In [1]: import numpy as np

In [2]: np.set_printoptions(suppress=True, linewidth=140)

In [3]: W0 = np.load("case8.npy")

In [4]: print(W0)
[[ 2 -1  1  2  1 -2  0 -2  2  0  2]
 [ 1  0 -2 -2  1  1  0 -1  2 -1  1]
 [-2  0  1  1  2 -1 -1 -2  1 -1 -2]
 [-2  1 -1 -2 -2  1 -2  0 -2  0 -1]
 [ 0 -1  0  2 -1  0  1  2  0  2  1]
 [ 2  0  0  1  2 -2 -1  1  1 -2 -2]
 [ 1  0 -1 -2 -2  0 -1 -2 -1 -2 -2]
 [ 0  2  2  1  1  2 -2  0 -2  2  0]
 [-2 -2  1  0  1 -1  2  1  2  0  0]
 [ 0  0 -2  1 -2  2  0 -2  2  1  0]
 [ 0  2  0  2  1 -2  0 -2 -2  2 -2]
 [ 0  0 -2  1 -2  2  0 -2  2  1  0]
 [-2  1  2 -2  2 -1 -1  1  0  0 -1]
 [ 0 -1  1  0 -2  0 -1 -2  2  1  2]
 [ 0  1  0 -1 -1 -2 -1  0  0  0 -1]]

In [5]: B = np.c_[W0[:, :3] @ np.array([[-3, 3, 2], [3, -2, -1], [2, -3, 1]]), np.array([-2, -2, 0, -2, 2, -2, -2, 2, -1, 1, -2, -1, 1, 0, -2])]

In [6]: print(B)
[[ -7   5   6  -2]
 [ -7   9   0  -2]
 [  8  -9  -3   0]
 [  7  -5  -6  -2]
 [ -3   2   1   2]
 [ -6   6   4  -2]
 [ -5   6   1  -2]
 [ 10 -10   0   2]
 [  2  -5  -1  -1]
 [ -4   6  -2   1]
 [  6  -4  -2  -2]
 [ -4   6  -2  -1]
 [ 13 -14  -3   1]
 [ -1  -1   2   0]
 [  3  -2  -1  -2]]

In [7]: print(np.round(np.linalg.lstsq(W0, B[:, 0])[0], 1) + 0)
[-3.  3.  2.  0.  0.  0.  0.  0.  0.  0.  0.]

In [8]: print(np.linalg.matrix_rank(np.c_[W0, B]))
12

In [9]: print(np.round(np.linalg.norm(B - W0 @ np.linalg.lstsq(W0, B)[0], axis=0), 1) + 0)
[0.  0.  0.  2.9]

In [10]: T = np.stack([W0, 3 * W0, W0[::-1]])

In [11]: print(T.shape)
(3, 15, 11)

In [12]: print(np.round(np.linalg.norm(T, axis=(1, 2)), 1))
[18. 54. 18.]

In [13]: print((T @ W0.T).shape)
(3, 15, 15)

In [14]: data = np.array([[0, 0, 0, 0, 0, 0],
    ...:     [7, 5, 0, 0, 0, 0],
    ...:     [9, -6, 0, 0, 0, 0],
    ...:     [5, 9, 3, -4, 0, 0],
    ...:     [2, 0, 4, 4, 8, 0],
    ...:     [-1, -4, -6, -4, -7, 6]])

In [15]: print(data)
[[ 0  0  0  0  0  0]
 [ 7  5  0  0  0  0]
 [ 9 -6  0  0  0  0]
 [ 5  9  3 -4  0  0]
 [ 2  0  4  4  8  0]
 [-1 -4 -6 -4 -7  6]]

In [16]: print(np.linalg.cond(data) > 100)
True

In [17]: print(np.linalg.matrix_rank(data, rtol=0.1))
5

In [18]: print([round(float(x), 1) for x in np.linalg.svd(data, compute_uv=False)[:3]])
[16.2, 12.6, 11.5]

In [19]: print(np.argsort(-np.linalg.norm(data, axis=0).round(6), kind="stable")[:3])
[0 1 4]

In [20]: print(round(float(np.linalg.norm(data, 2) / np.linalg.norm(data)), 1))
0.7

In [21]: rank = np.linalg.matrix_rank(data)

In [22]: print(rank)
5

In [23]: null = np.linalg.svd(data)[2][rank:].T

In [24]: print(np.round(null @ null.T, 1) + 0)
[[ 0.   0.   0.   0.   0.   0. ]
 [ 0.   0.   0.   0.   0.   0. ]
 [ 0.   0.   0.4  0.3 -0.3  0.2]
 [ 0.   0.   0.3  0.2 -0.3  0.1]
 [ 0.   0.  -0.3 -0.3  0.3 -0.2]
 [ 0.   0.   0.2  0.1 -0.2  0.1]]

In [25]: J = np.loadtxt("data.csv", delimiter=",")

In [26]: print(J.round(1) + 0)
[[-0.6  0.5  0.  -0.4  0.5]
 [-0.6  0.2  0.1  0.7 -0.4]
 [ 0.4  0.7 -0.6  0.1 -0.1]
 [-0.2  0.1  0.  -0.6 -0.8]
 [-0.4 -0.5 -0.8 -0.1  0. ]]

In [27]: # keeps lengths

In [28]: print(np.count_nonzero(J))
25

In [29]: np.zeros(5, 5)
---------------------------------------------------------------------------
TypeError                                 Traceback (most recent call last)
Cell In[29], line 1
----> 1 np.zeros(5, 5)

TypeError: Cannot interpret '5' as a data type

In [30]: print(np.round(J.mean(axis=0), 1))
[-0.3  0.2 -0.2 -0.1 -0.1]

In [31]: print(np.round(J - J[0], 1) + 0)
[[ 0.   0.   0.   0.   0. ]
 [ 0.  -0.3  0.   1.1 -0.9]
 [ 0.9  0.2 -0.6  0.5 -0.7]
 [ 0.4 -0.4  0.  -0.2 -1.3]
 [ 0.2 -1.  -0.8  0.3 -0.5]]

In [32]: print(np.linalg.matrix_rank(J))
5

In [33]: print(np.unravel_index(np.abs(J).argmax(), J.shape))
(np.int64(4), np.int64(2))

In [34]: print(J.shape)
(5, 5)

In [35]: print(np.round(np.linalg.svd(J, compute_uv=False), 1))
[1. 1. 1. 1. 1.]

In [36]: B = J / np.sqrt((J ** 2).mean(axis=1, keepdims=True))

In [37]: print(B[4].round(1))
[-0.8 -1.  -1.8 -0.2  0.1]

In [38]: print(np.linalg.matrix_rank(B) == np.linalg.matrix_rank(J))
True

In [39]: arr = np.loadtxt("w.csv", delimiter=",")

In [40]: print(arr.round(1) + 0)
[[ 2.6  6.4 -0.5  6.5  0.   1.4  2.8]
 [ 0.4 -3.4 -0.8 -0.2 -1.4 -8.4  3.8]
 [ 2.5  6.5 -0.5  6.4  0.1  1.9  2.5]
 [ 2.   1.  -1.1  4.  -1.3 -6.9  5.3]
 [ 1.  -2.  -1.   1.2 -1.5 -8.4  4.5]
 [ 0.   4.2  0.7  1.2  1.4  8.3 -3.2]
 [ 2.5  6.6 -0.4  6.4  0.2  2.1  2.4]
 [ 2.2  6.7 -0.2  5.8  0.5  3.9  1.3]
 [-2.3 -6.7  0.3 -6.  -0.4 -3.2 -1.8]
 [-2.2 -6.7  0.2 -5.8 -0.5 -3.9 -1.3]
 [ 1.7  0.  -1.1  3.2 -1.4 -7.5  5.2]
 [-2.6 -3.8  1.  -5.9  0.9  4.1 -5. ]
 [-2.  -6.7  0.1 -5.5 -0.6 -4.5 -0.8]
 [-1.7 -6.5  0.  -4.9 -0.8 -5.4 -0.1]
 [-1.1  1.7  1.  -1.6  1.5  8.3 -4.7]
 [-1.4  0.9  1.  -2.3  1.4  8.  -5. ]
 [-2.4 -6.7  0.3 -6.1 -0.3 -2.9 -1.9]
 [-2.4 -6.6  0.4 -6.2 -0.3 -2.6 -2.1]
 [ 0.1 -3.9 -0.7 -0.9 -1.4 -8.3  3.4]
 [-1.3  1.1  1.  -2.1  1.4  8.1 -4.9]
 [-2.8 -5.7  0.7 -6.6  0.3  0.9 -3.9]
 [-2.8 -5.1  0.8 -6.5  0.5  2.  -4.4]
 [-2.6 -3.5  1.  -5.7  0.9  4.5 -5.1]
 [ 2.8  5.3 -0.8  6.5 -0.5 -1.7  4.3]
 [ 0.  -4.1 -0.7 -1.1 -1.4 -8.3  3.3]
 [ 1.8  6.5  0.   5.   0.8  5.4  0.2]
 [ 0.9 -2.1 -0.9  1.1 -1.5 -8.4  4.5]
 [ 0.5 -3.1 -0.9  0.1 -1.5 -8.5  4. ]
 [-1.6  0.3  1.1 -2.9  1.4  7.7 -5.1]
 [ 1.3 -1.2 -1.   2.  -1.5 -8.1  4.9]
 [ 2.8  5.5 -0.8  6.6 -0.4 -1.3  4.1]
 [-2.5 -2.9  1.1 -5.4  1.   5.2 -5.3]
 [ 2.5  3.  -1.   5.4 -1.  -5.1  5.3]
 [-0.8 -5.5 -0.5 -2.9 -1.2 -7.5  1.9]
 [-2.7 -3.9  1.  -5.9  0.9  4.  -5. ]
 [ 2.5  2.8 -1.1  5.3 -1.1 -5.3  5.3]
 [ 2.1  6.7 -0.2  5.7  0.5  4.   1.2]
 [ 2.6  3.7 -1.   5.8 -0.9 -4.2  5.1]]

In [41]: D = np.linalg.norm(arr[:, None] - arr[None], axis=-1)

In [42]: print((D + 1e9 * np.eye(38)).round(6).argmin(axis=1))
[ 2 27  6 10 26 14  2 36 16 12  3 34  9 12 19 19  8 16 24 15 21 20 11 30 18 36  4  1 15  4 23 22 35 24 11 32  7 32]

In [43]: print(np.round(np.linalg.norm(arr, axis=1), 1))
[10. 10. 10. 10. 10. 10. 10. 10. 10. 10. 10. 10. 10. 10. 10. 10. 10. 10. 10. 10. 10. 10. 10. 10. 10. 10. 10. 10. 10. 10. 10. 10. 10. 10.
 10. 10. 10. 10.]

In [44]: print(np.flatnonzero(D[29] < D.mean() / 2))
[ 1  3  4 10 18 24 26 27 29 35]

In [45]: basis = arr[[10, 25]].astype(float)

In [46]: for _ in range(7):
    ...:     labels = np.linalg.norm(arr[:, None] - basis, axis=-1).argmin(axis=1)
    ...:     basis = np.array([arr[labels == j].mean(axis=0) for j in range(2)])
    ...: 

In [47]: print(labels)
[1 0 1 0 0 1 1 1 0 0 0 1 0 0 1 1 0 0 0 1 0 1 1 1 0 1 0 0 1 0 1 1 0 0 1 0 1 0]

In [48]: print(np.abs(basis[1] - basis[0]).argmax())
5

In [49]: print(np.bincount(labels))
[20 18]

In [50]: print(np.round(basis[1] - basis[0], 1))
[ 0.1  5.2  0.8  1.6  1.7 10.  -3.8]

In [51]: print(basis.round(1) + 0)
[[-0.1 -3.  -0.5 -0.9 -1.  -5.8  2.2]
 [ 0.   2.2  0.4  0.6  0.7  4.2 -1.6]]
